$ ipython --no-banner

In [1]: import numpy as np

In [2]: np.set_printoptions(suppress=True, linewidth=160)

In [3]: def rnd(a):
   ...:     return np.round(a, 4) + 0
   ...: 

In [4]: feats = np.load("m.npy")

In [5]: feats
Out[5]: 
array([[12.,  9.,  3.,  9.,  0., -6.],
       [ 9., 12.,  3.,  9.,  0., -6.],
       [ 3.,  3.,  4.,  3.,  0., -2.],
       [ 9.,  9.,  3., 12.,  0., -6.],
       [ 0.,  0.,  0.,  0.,  3.,  0.],
       [-6., -6., -2., -6.,  0.,  7.]])

In [6]: def softmax(z):
   ...:     e = np.exp(z - z.max(axis=-1, keepdims=True))
   ...:     return e / e.sum(axis=-1, keepdims=True)
   ...: 

In [7]: rnd(softmax(feats[1] + 2))
Out[7]: array([0.0453, 0.9093, 0.0001, 0.0453, 0.    , 0.    ])

In [8]: rnd(softmax(10 * feats[1]))
Out[8]: array([0., 1., 0., 0., 0., 0.])

In [9]: rnd(softmax(feats).sum(axis=1))
Out[9]: array([1., 1., 1., 1., 1., 1.])

In [10]: scores = feats @ feats.T / np.sqrt(6)

In [11]: softmax(scores).round(6).argmax(axis=1)
Out[11]: array([0, 1, 0, 3, 4, 5])

In [12]: r0 = np.array([0, 1, 1, 2, 0])

In [13]: F = r0[np.abs(np.subtract.outer(np.arange(5), np.arange(5)))]

In [14]: F
Out[14]: 
array([[0, 1, 1, 2, 0],
       [1, 0, 1, 1, 2],
       [1, 1, 0, 1, 1],
       [2, 1, 1, 0, 1],
       [0, 2, 1, 1, 0]])

In [15]: # equal to its transpose

In [16]: ev, vecs = np.linalg.eig(F)

In [17]: rnd(ev)
Out[17]: array([ 4.4375,  0.618 , -2.5557, -1.618 , -0.8818])

In [18]: rnd(np.sort(np.linalg.eigvals(np.linalg.inv(F))))
Out[18]: array([-1.1341, -0.618 , -0.3913,  0.2254,  1.618 ])

In [19]: rnd(np.sort(np.linalg.eigvals(F.T)))
Out[19]: array([-2.5557, -1.618 , -0.8818,  0.618 ,  4.4375])

In [20]: M = np.array([[0.0, -1.0, -1.0, -1.0],
    ...:     [-1.0, 0.0, -1.0, -1.0],
    ...:     [-1.0, -1.0, 0.0, -1.0],
    ...:     [-1.0, -1.0, -1.0, 0.0]])

In [21]: r0 = np.array([3, 0, 2])

In [22]: np.polyval(r0, M[2])
Out[22]: array([5., 5., 2., 5.])

In [23]: basis = np.array([[2, 1, -3, 3, 3]])

In [24]: rng = np.random.default_rng(95845)

In [25]: J = rng.normal(size=(21, 1)) @ basis + np.array([1, -3, -1, 2, 0])

In [26]: rnd(J)
Out[26]: 
array([[ 1.4758, -2.7621, -1.7137,  2.7137,  0.7137],
       [ 1.3765, -2.8117, -1.5648,  2.5648,  0.5648],
       [ 0.549 , -3.2255, -0.3235,  1.3235, -0.6765],
       [ 1.0025, -2.9988, -1.0037,  2.0037,  0.0037],
       [-2.591 , -4.7955,  4.3866, -3.3866, -5.3866],
       [ 1.4244, -2.7878, -1.6366,  2.6366,  0.6366],
       [ 1.9772, -2.5114, -2.4657,  3.4657,  1.4657],
       [ 1.0914, -2.9543, -1.1371,  2.1371,  0.1371],
       [ 1.1782, -2.9109, -1.2673,  2.2673,  0.2673],
       [-3.3371, -5.1686,  5.5057, -4.5057, -6.5057],
       [ 1.6488, -2.6756, -1.9732,  2.9732,  0.9732],
       [ 2.093 , -2.4535, -2.6394,  3.6394,  1.6394],
       [ 1.9753, -2.5123, -2.463 ,  3.463 ,  1.463 ],
       [-0.429 , -3.7145,  1.1435, -0.1435, -2.1435],
       [-0.499 , -3.7495,  1.2485, -0.2485, -2.2485],
       [ 1.7487, -2.6257, -2.123 ,  3.123 ,  1.123 ],
       [-0.7378, -3.8689,  1.6067, -0.6067, -2.6067],
       [ 1.6606, -2.6697, -1.9908,  2.9908,  0.9908],
       [ 0.9032, -3.0484, -0.8548,  1.8548, -0.1452],
       [ 3.3231, -1.8385, -4.4846,  5.4846,  3.4846],
       [ 1.417 , -2.7915, -1.6255,  2.6255,  0.6255]])

In [27]: # null space of dimension 3

In [28]: x = np.array([-6, -4, -4, -6, 9])

In [29]: a = np.maximum(J @ x, 0)

In [30]: np.flatnonzero(a > 1e-9)
Out[30]: array([ 6, 11, 12, 19])

In [31]: rnd(np.maximum(J @ (3 * x), 0))
Out[31]: 
array([ 0.    ,  0.    ,  0.    ,  0.    ,  0.    ,  0.    ,  1.3287,  0.    ,  0.    ,  0.    ,  0.    ,  2.1972,  1.3148,  0.    ,  0.    ,  0.    ,  0.    ,
        0.    ,  0.    , 11.423 ,  0.    ])
